>>> import numpy as np
>>> from numpy import linalg as LA
>>> np.set_printoptions(suppress=True, linewidth=140)
>>> def tidy(a):
...     return np.round(a, 2) + 0
... 
>>> data = np.load("layer16.npy")
>>> tidy(data)
array([[ 0.45, -0.35,  0.35],
       [-0.35,  0.27, -0.27],
       [ 0.35, -0.27,  0.27]])
>>> # symmetric
>>> evals, V = LA.eigh(data)
>>> tidy(evals)
array([0., 0., 1.])
>>> np.unique(evals.round(6) + 0, return_counts=True)[1]
array([2, 1])
>>> tidy(V @ np.diag(evals) @ V.T)
array([[ 0.45, -0.35,  0.35],
       [-0.35,  0.27, -0.27],
       [ 0.35, -0.27,  0.27]])
>>> tidy(np.abs(V[:, -1]))
array([0.67, 0.52, 0.52])
>>> np.abs(V[:, -1]).round(6).argmax()
np.int64(0)
>>> tidy(LA.svd(data, compute_uv=False))
array([1., 0., 0.])
>>> m1 = np.load("x.npy")
>>> m1
array([[ 1.53, -0.13,  3.16],
       [ 1.12, -0.26,  2.67],
       [ 0.72,  0.41,  2.8 ],
       [ 0.77, -0.14,  3.28],
       [ 0.86,  0.09,  2.76],
       [ 1.03, -0.56,  3.53],
       [ 1.07,  0.23,  2.8 ],
       [ 0.96,  0.12,  2.97],
       [ 1.82,  1.32,  0.17],
       [ 2.37,  1.48,  0.24],
       [ 1.99,  0.95, -0.46],
       [ 1.7 ,  1.32,  0.05],
       [ 2.2 ,  0.61, -0.36],
       [ 2.23,  0.95, -0.11],
       [ 2.06,  1.05, -0.25],
       [ 2.44,  0.97,  0.08],
       [ 3.04, -0.41,  0.02],
       [ 3.54, -0.08,  0.14],
       [ 3.26,  0.26,  0.07],
       [ 2.76, -0.23,  0.04],
       [ 2.79,  0.35, -0.08],
       [ 3.42, -0.24, -0.02],
       [ 2.69,  0.  ,  0.01],
       [ 2.83, -0.02,  0.21]])
>>> Uu, sv, Vt = LA.svd(data)
>>> np.argmax(sv[:-1] / (sv[1:] + 1e-6)) + 1
np.int64(1)
>>> tidy(sv)
array([1., 0., 0.])
>>> A2 = Uu[:, :1] @ np.diag(sv[:1]) @ Vt[:1]
>>> tidy(LA.norm(data - A2) / LA.norm(data))
np.float64(0.0)
>>> tidy(A2)
array([[ 0.45, -0.35,  0.35],
       [-0.35,  0.27, -0.27],
       [ 0.35, -0.27,  0.27]])
>>> LA.matrix_rank(data, rtol=0.05)
np.int64(1)
>>> tidy(np.abs(data - A2).max())
np.float64(0.0)
>>> tidy(LA.norm(data - A2, 2)), tidy(sv[1])
(np.float64(0.0), np.float64(0.0))
>>> Uu, sv, Vt = LA.svd(data)
>>> V = Vt[:(sv > 1e-8).sum()]
>>> rng = np.random.default_rng(47934)
>>> vec = data[1] + 4 * data[2] + rng.integers(2) * np.eye(3)[1]
>>> tidy(vec)
array([ 1.06, -0.82,  0.82])
>>> np.allclose(V.T @ V @ vec, vec)
True
>>> tidy(LA.norm(vec - V.T @ V @ vec))
np.float64(0.0)
>>> LA.matrix_rank(np.vstack([data, vec]))
np.int64(1)
>>> z = m1[:, 0] > np.median(m1[:, 0])
>>> f = m1[z].mean(axis=0) - m1[~z].mean(axis=0)
>>> tidy(f)
array([ 1.49, -0.06, -1.94])
>>> tidy((((m1 - m1.mean(axis=0)) @ f > 0) == z).mean())
np.float64(0.83)
>>> np.argsort(-np.abs(f).round(6), kind="stable")
array([2, 0, 1])
>>> K = np.array([[1.0, -0.1, 1.9],
...     [1.4, 1.3, 1.2],
...     [0.4, 0.5, 0.3],
...     [1.0, 0.2, 1.5],
...     [-1.3, 0.2, 0.7],
...     [1.2, 0.5, 1.2],
...     [0.2, -1.0, 0.0],
...     [-0.1, -0.1, -0.9],
...     [-0.7, -0.7, 0.8],
...     [0.8, -1.1, 0.0],
...     [0.0, 0.9, -1.4],
...     [-3.0, -0.9, -2.0],
...     [-2.0, 0.9, 0.0],
...     [0.4, 1.4, -0.7],
...     [-1.1, 0.0, 0.3],
...     [-0.9, 0.7, 0.0],
...     [-0.6, -0.1, -0.7],
...     [-0.4, -0.7, -1.4],
...     [-0.1, 0.6, 0.0],
...     [0.8, 0.6, 0.6]])
>>> K[:, 0] = 3 * K[:, 1] + 0.3 * rng.normal(size=20)
>>> tidy(K)
array([[-0.21, -0.1 ,  1.9 ],
       [ 3.5 ,  1.3 ,  1.2 ],
       [ 1.03,  0.5 ,  0.3 ],
       [ 0.18,  0.2 ,  1.5 ],
       [ 0.74,  0.2 ,  0.7 ],
       [ 1.14,  0.5 ,  1.2 ],
       [-3.28, -1.  ,  0.  ],
       [-0.33, -0.1 , -0.9 ],
       [-2.12, -0.7 ,  0.8 ],
       [-3.69, -1.1 ,  0.  ],
       [ 2.87,  0.9 , -1.4 ],
       [-2.73, -0.9 , -2.  ],
       [ 2.33,  0.9 ,  0.  ],
       [ 4.04,  1.4 , -0.7 ],
       [ 0.08,  0.  ,  0.3 ],
       [ 2.01,  0.7 ,  0.  ],
       [-0.66, -0.1 , -0.7 ],
       [-2.48, -0.7 , -1.4 ],
       [ 2.06,  0.6 ,  0.  ],
       [ 1.35,  0.6 ,  0.6 ]])
>>> A2 = np.c_[K[:, :2] @ np.array([[8, 2], [7, 1]]), np.array([1, 4, -7, 8, 5, -1, 1, -4, -4, 3, 6, -3, 4, 9, 6, 5, 6, -3, -8, -2])]
>>> tidy(A2)
array([[ -2.37,  -0.52,   1.  ],
       [ 37.13,   8.31,   4.  ],
       [ 11.72,   2.56,  -7.  ],
       [  2.87,   0.57,   8.  ],
       [  7.29,   1.67,   5.  ],
       [ 12.59,   2.77,  -1.  ],
       [-33.24,  -7.56,   1.  ],
       [ -3.38,  -0.77,  -4.  ],
       [-21.85,  -4.94,  -4.  ],
       [-37.22,  -8.48,   3.  ],
       [ 29.29,   6.65,   6.  ],
       [-28.12,  -6.35,  -3.  ],
       [ 24.96,   5.57,   4.  ],
       [ 42.12,   9.48,   9.  ],
       [  0.67,   0.17,   6.  ],
       [ 20.96,   4.71,   5.  ],
       [ -5.95,  -1.41,   6.  ],
       [-24.71,  -5.65,  -3.  ],
       [ 20.71,   4.73,  -8.  ],
       [ 15.03,   3.31,  -2.  ]])
>>> tidy(LA.lstsq(K, A2[:, 0])[0])
array([8., 7., 0.])
>>> tidy(LA.norm(LA.qr(K)[0].T @ A2, axis=0) ** 2 / ((A2 ** 2).sum(axis=0) + 1e-12))
array([1.  , 1.  , 0.14])
>>> LA.matrix_rank(A2)
np.int64(3)
>>> cov = K.T @ K
>>> tidy(np.diag(cov))
array([98.37, 11.09, 20.12])
>>> LA.matrix_rank(cov)
np.int64(3)
>>> (K @ K.T).shape
(20, 20)
>>> tidy(cov)
array([[98.37, 32.75,  8.24],
       [32.75, 11.09,  3.06],
       [ 8.24,  3.06, 20.12]])
>>> tidy(np.trace(cov)), tidy((K ** 2).sum())
(np.float64(129.58), np.float64(129.58))
>>> tidy(LA.svd(K, compute_uv=False) ** 2)
array([110.15,  19.27,   0.16])
>>> proj = K @ LA.solve(K.T @ K, K.T)
>>> tidy(proj @ K[:, 1])
array([-0.1,  1.3,  0.5,  0.2,  0.2,  0.5, -1. , -0.1, -0.7, -1.1,  0.9, -0.9,  0.9,  1.4,  0. ,  0.7, -0.1, -0.7,  0.6,  0.6])
>>> np.allclose(proj @ proj, proj)
True
>>> tidy(np.trace(proj))
np.float64(3.0)
>>> arr = np.loadtxt("a.csv", delimiter=",")
>>> arr
array([[ 1., -2.,  0.,  0.],
       [-2.,  1., -2.,  0.],
       [ 0., -2.,  3., -2.],
       [ 0.,  0., -2.,  0.]])
>>> W1 = np.array([[-1, -1, -5, 5, 1], [4, 0, 3, 2, -2], [-3, 4, 2, -4, 0]])
>>> c = np.array([3, 3, 1, 0, 2])
>>> H = np.maximum(m1 @ W1 + c, 0)
>>> LA.matrix_rank(H)
np.int64(5)
>>> tidy((H > 0).mean(axis=0))
array([0.46, 0.79, 0.25, 0.67, 1.  ])
>>> W2 = np.array([[1, 0], [2, 0], [2, 1], [0, 2], [1, 2]])
>>> W1 @ W2
array([[-12,   7],
       [  8,   3],
       [  9,  -6]])
